% ipython --no-banner

In [1]: import numpy as np

In [2]: np.set_printoptions(suppress=True, linewidth=140)

In [3]: mat = np.load("w.npy")

In [4]: mat
Out[4]: 
array([[0.4 , 0.4 , 0.2 ],
       [0.  , 0.67, 0.33],
       [0.  , 0.33, 0.67]])

In [5]: Q = mat.astype(float).copy()

In [6]: for j in range(3):
   ...:     Q[:, j] -= Q[:, :j] @ (Q[:, :j].T @ Q[:, j])
   ...:     Q[:, j] /= np.linalg.norm(Q[:, j])
   ...: 

In [7]: np.round(Q.T @ Q, 2) + 0
Out[7]: 
array([[1., 0., 0.],
       [0., 1., 0.],
       [0., 0., 1.]])

In [8]: np.round(Q.T @ mat, 2) + 0
Out[8]: 
array([[0.4 , 0.4 , 0.2 ],
       [0.  , 0.75, 0.59],
       [0.  , 0.  , 0.46]])

In [9]: proj = np.triu(np.array([[1, 0, 3], [3, 2, -3], [-3, -2, -1]]), 1) + np.eye(3)

In [10]: other = proj @ mat @ np.linalg.inv(proj)

In [11]: np.round(proj @ mat - mat @ proj, 2)
Out[11]: 
array([[ 0.  ,  0.99,  2.01],
       [ 0.  , -0.99,  0.  ],
       [ 0.  ,  0.  ,  0.99]])

In [12]: round(float(np.trace(other)), 2), round(np.trace(mat), 2)
Out[12]: (1.74, np.float64(1.74))

In [13]: t3 = np.stack([mat, 2 * mat, mat[::-1]])

In [14]: np.round(np.einsum("bij,cij->bc", t3, t3), 2)
Out[14]: 
array([[1.48, 2.95, 1.09],
       [2.95, 5.9 , 2.18],
       [1.09, 2.18, 1.48]])

In [15]: np.round(t3.sum(axis=0), 2)
Out[15]: 
array([[1.2 , 1.53, 1.27],
       [0.  , 2.68, 1.32],
       [0.4 , 1.39, 2.21]])

In [16]: np.round(np.linalg.norm(t3, axis=(1, 2)), 2)
Out[16]: array([1.21, 2.43, 1.21])

In [17]: G = mat.T @ mat

In [18]: np.linalg.matrix_rank(G)
Out[18]: np.int64(3)

In [19]: G.round(2)
Out[19]: 
array([[0.16, 0.16, 0.08],
       [0.16, 0.72, 0.52],
       [0.08, 0.52, 0.6 ]])

In [20]: A = np.load("case3.npy")

In [21]: A
Out[21]: 
array([[-0.6 ,  0.  ,  1.05, -0.75],
       [-0.44,  0.  ,  0.77, -0.55],
       [ 0.12,  0.  , -0.21,  0.15]])

In [22]: # rank 1

In [23]: np.linalg.cond(A) > 100
Out[23]: np.True_

In [24]: np.linalg.matrix_rank(A, rtol=0.1)
Out[24]: np.int64(1)

In [25]: np.argsort(-np.linalg.norm(A, axis=0).round(6), kind="stable")[:3]
Out[25]: array([2, 3, 0])

In [26]: print(round(np.linalg.norm(A, 2) / np.linalg.norm(A), 2))
1.0
